% ipython --no-banner

In [1]: import numpy as np

In [2]: from numpy import linalg as LA

In [3]: np.set_printoptions(precision=2, suppress=True, linewidth=200)

In [4]: A = np.load("mat.npy")

In [5]: A
Out[5]: 
array([[0, 1, 3, 4],
       [1, 0, 3, 2],
       [3, 3, 4, 3],
       [4, 2, 3, 6]])

In [6]: ev, evecs = LA.eig(A)

In [7]: np.round(A @ evecs[:, 0] - ev[0] * evecs[:, 0], 2) + 0
Out[7]: array([0., 0., 0., 0.])

In [8]: ev
Out[8]: array([11.6 , -2.61, -1.24,  2.26])

In [9]: np.sort(np.abs(LA.eigvals(A)))
Out[9]: array([ 1.24,  2.26,  2.61, 11.6 ])

In [10]: np.allclose(A @ A.T, A.T @ A)
Out[10]: True

In [11]: LA.matrix_power(A, 2)
Out[11]: 
array([[26, 17, 27, 35],
       [17, 14, 21, 25],
       [27, 21, 43, 48],
       [35, 25, 48, 65]])

In [12]: np.trace(A)
Out[12]: np.int64(10)

In [13]: round(LA.det(A), 2)
Out[13]: np.float64(85.0)

In [14]: np.round(np.abs(LA.eigvals(A)).max(), 2)
Out[14]: np.float64(11.6)

In [15]: (A + A.T) / 2
Out[15]: 
array([[0., 1., 3., 4.],
       [1., 0., 3., 2.],
       [3., 3., 4., 3.],
       [4., 2., 3., 6.]])

In [16]: A @ A
Out[16]: 
array([[26, 17, 27, 35],
       [17, 14, 21, 25],
       [27, 21, 43, 48],
       [35, 25, 48, 65]])

In [17]: O, r_ = LA.qr(A)

In [18]: np.round(O.T @ O, 2) + 0
Out[18]: 
array([[1., 0., 0., 0.],
       [0., 1., 0., 0.],
       [0., 0., 1., 0.],
       [0., 0., 0., 1.]])

In [19]: r_
Out[19]: 
array([[-5.1 , -3.33, -5.3 , -6.86],
       [ 0.  ,  1.7 ,  1.97,  1.25],
       [ 0.  ,  0.  ,  3.33,  2.76],
       [ 0.  ,  0.  ,  0.  ,  2.95]])

In [20]: W1 = np.array([[1, 0], [0, 1], [2, 0], [0, 2]])

In [21]: beta = np.array([1, 1])

In [22]: hid = np.maximum(A @ W1 + beta, 0)

In [23]: LA.matrix_rank(hid)
Out[23]: np.int64(2)

In [24]: hid
Out[24]: 
array([[ 7, 10],
       [ 8,  5],
       [12, 10],
       [11, 15]])

In [25]: (hid > 0).mean(axis=0)
Out[25]: array([1., 1.])

In [26]: (hid > 0).astype(int)
Out[26]: 
array([[1, 1],
       [1, 1],
       [1, 1],
       [1, 1]])

In [27]: Z = np.array([[6, 6], [5, 5]])

In [28]: hid @ Z
Out[28]: 
array([[ 92,  92],
       [ 73,  73],
       [122, 122],
       [141, 141]])

In [29]: hat = np.triu(np.array([[0, 1, 1, 0], [0, 1, 2, 3], [2, 3, 2, 1], [3, 3, 3, 3]]), 1) + np.eye(4)

In [30]: A2 = hat @ A @ LA.inv(hat)

In [31]: np.trace(A2), np.trace(A)
Out[31]: (np.float64(10.0), np.int64(10))

In [32]: hat @ A - A @ hat
Out[32]: 
array([[ 4.,  3.,  5., -1.],
       [18., 11., 16., 21.],
       [ 4., -1., -6., -7.],
       [ 0., -4., -8., -9.]])

In [33]: data = np.load("case9.npy")

In [34]: data
Out[34]: 
array([[-3,  0,  0],
       [-2,  0,  0],
       [-3,  1,  0]])

In [35]: # column 0 dominates

In [36]: np.sort(np.abs(LA.eigvals(data)))
Out[36]: array([0., 0., 3.])

In [37]: round(float(np.abs(LA.eigvals(data)).max()), 2)
Out[37]: 3.0

In [38]: data @ data
Out[38]: 
array([[9, 0, 0],
       [6, 0, 0],
       [7, 0, 0]])

In [39]: np.allclose(data, data.T)
Out[39]: False

In [40]: np.trace(data)
Out[40]: np.int64(-3)

In [41]: np.allclose(data @ data.T, data.T @ data)
Out[41]: False

In [42]: round(LA.det(data), 2)
Out[42]: np.float64(0.0)

In [43]: arr = np.loadtxt("w.csv", delimiter=",")

In [44]: arr
Out[44]: 
array([[-0.88,  2.69,  0.4 ],
       [ 0.4 , -2.77, -0.6 ],
       [-0.44,  0.05, -0.15]])

In [45]: np.argsort(-LA.norm(arr, axis=0).round(6), kind="stable")[:3]
Out[45]: array([1, 0, 2])

In [46]: LA.matrix_rank(arr, rtol=0.1)
Out[46]: np.int64(2)

In [47]: np.round(LA.norm(arr, 2) / LA.norm(arr), 2)
Out[47]: np.float64(0.99)

In [48]: Uu, s, VT = LA.svd(arr)

In [49]: evecs = VT[:(s > 1e-8).sum()]

In [50]: rng = np.random.default_rng(43)

In [51]: x = arr[0] + 2 * arr[2] + rng.integers(2) * np.eye(3)[1]

In [52]: x
Out[52]: array([-1.76,  3.79,  0.1 ])

In [53]: np.allclose(evecs.T @ evecs @ x, x)
Out[53]: False

In [54]: round(LA.norm(x - evecs.T @ evecs @ x), 2)
Out[54]: np.float64(0.25)

In [55]: np.round(LA.det(arr[::-1]), 2)
Out[55]: np.float64(0.0)

In [56]: np.round(LA.eigvals(arr), 2) + 0
Out[56]: array([ 0.  , -0.68, -3.12])

In [57]: np.round(np.einsum("ij,ji->", arr, arr), 2)
Out[57]: np.float64(10.21)

In [58]: x = np.array([5, 5, 2])

In [59]: h = np.maximum(arr @ x, 0)

In [60]: arr.T @ h
Out[60]: array([-8.67, 26.5 ,  3.94])

In [61]: np.tanh(arr @ x)
Out[61]: array([ 1.  , -1.  , -0.98])

In [62]: feats = np.array([[0.46, 0.23, 0.31], [0.0, 0.46, 0.54], [0.09, 0.18, 0.73]])

In [63]: # rows sum to 1

In [64]: x = np.array([-2, 1, 1])

In [65]: y = feats @ x

In [66]: beta, lr = np.zeros(3), 1 / LA.norm(feats, 2) ** 2

In [67]: for i in range(8):
    ...:     beta -= lr * feats.T @ (feats @ beta - y)
    ...:     if i % 2 == 0: print(i, round(LA.norm(feats @ beta - y), 2))
    ...: 
0 0.78
2 0.59
4 0.45
6 0.34

In [68]: beta
Out[68]: array([-1.28,  0.6 ,  1.02])

In [69]: A2 = feats + rng.integers(-2, 3, (3, 1)) @ rng.integers(-2, 3, (1, 3))

In [70]: A2
Out[70]: 
array([[ 0.46, -1.77, -0.69],
       [ 0.  ,  0.46,  0.54],
       [ 0.09,  4.18,  2.73]])

In [71]: np.round(LA.svd(A2 - feats, compute_uv=False), 2) + 0
Out[71]: array([5., 0., 0.])

In [72]: A2 - feats
Out[72]: 
array([[ 0., -2., -1.],
       [ 0.,  0.,  0.],
       [ 0.,  4.,  2.]])

In [73]: np.abs(A2 - feats).sum(axis=1)
Out[73]: array([3., 0., 6.])

In [74]: x = np.array([-2, -5, 3])

In [75]: y = feats @ x

In [76]: y
Out[76]: array([-1.14, -0.68,  1.11])

In [77]: LA.solve(feats, y)
Out[77]: array([-2., -5.,  3.])

In [78]: np.round(LA.solve(feats, feats[:, 1]), 2) + 0
Out[78]: array([0., 1., 0.])

In [79]: LA.solve(feats, y + feats[:, 0])
Out[79]: array([-1., -5.,  3.])

In [80]: np.round(LA.solve(feats.T, feats[0]), 2) + 0
Out[80]: array([1., 0., 0.])

In [81]: np.kron(np.eye(2, dtype=int), feats)
Out[81]: 
array([[0.46, 0.23, 0.31, 0.  , 0.  , 0.  ],
       [0.  , 0.46, 0.54, 0.  , 0.  , 0.  ],
       [0.09, 0.18, 0.73, 0.  , 0.  , 0.  ],
       [0.  , 0.  , 0.  , 0.46, 0.23, 0.31],
       [0.  , 0.  , 0.  , 0.  , 0.46, 0.54],
       [0.  , 0.  , 0.  , 0.09, 0.18, 0.73]])

In [82]: np.poly(feats)
Out[82]: array([ 1.  , -1.65,  0.76, -0.11])

In [83]: np.einsum("ii->", feats)
Out[83]: np.float64(1.65)

In [84]: round(np.einsum("ij,ji->", feats, feats), 2)
Out[84]: np.float64(1.21)

In [85]: W0 = np.load("x.npy")

In [86]: W0
Out[86]: 
array([[-47.81, -10.46, -36.38],
       [-45.78,  -8.9 , -34.49],
       [-35.77,  -1.92, -25.48],
       [-31.56,   0.61, -21.86],
       [-23.94,   4.4 , -15.63],
       [-23.67,   4.51, -15.42],
       [-14.14,   7.1 ,  -8.41],
       [-10.82,   7.17,  -6.24],
       [ -8.26,   6.76,  -4.69],
       [ -6.73,   6.28,  -3.82],
       [ -4.09,   4.84,  -2.41],
       [ -1.59,   2.43,  -1.12],
       [ -1.02,   1.65,  -0.78],
       [ -0.83,   1.37,  -0.66],
       [  0.14,  -0.25,   0.15],
       [  1.19,  -1.91,   2.45],
       [  1.26,  -1.92,   2.73],
       [  3.55,  10.48,  18.39],
       [  3.98,  13.07,  20.81],
       [  5.32,  20.85,  27.78],
       [  7.16,  30.82,  36.36],
       [ 14.24,  65.21,  64.58],
       [ 16.58,  75.73,  73.01],
       [ 17.31,  78.97,  75.59],
       [ 17.87,  81.44,  77.55]])

In [87]: def softmax(z):
    ...:     e = np.exp(z - z.max(axis=-1, keepdims=True))
    ...:     return e / e.sum(axis=-1, keepdims=True)
    ...: 

In [88]: np.round(softmax(W0[2] + -3), 2) + 0
Out[88]: array([0., 1., 0.])

In [89]: att = W0 @ W0.T / np.sqrt(3)

In [90]: softmax(att)[2] @ W0
Out[90]: array([-47.81, -10.46, -36.38])
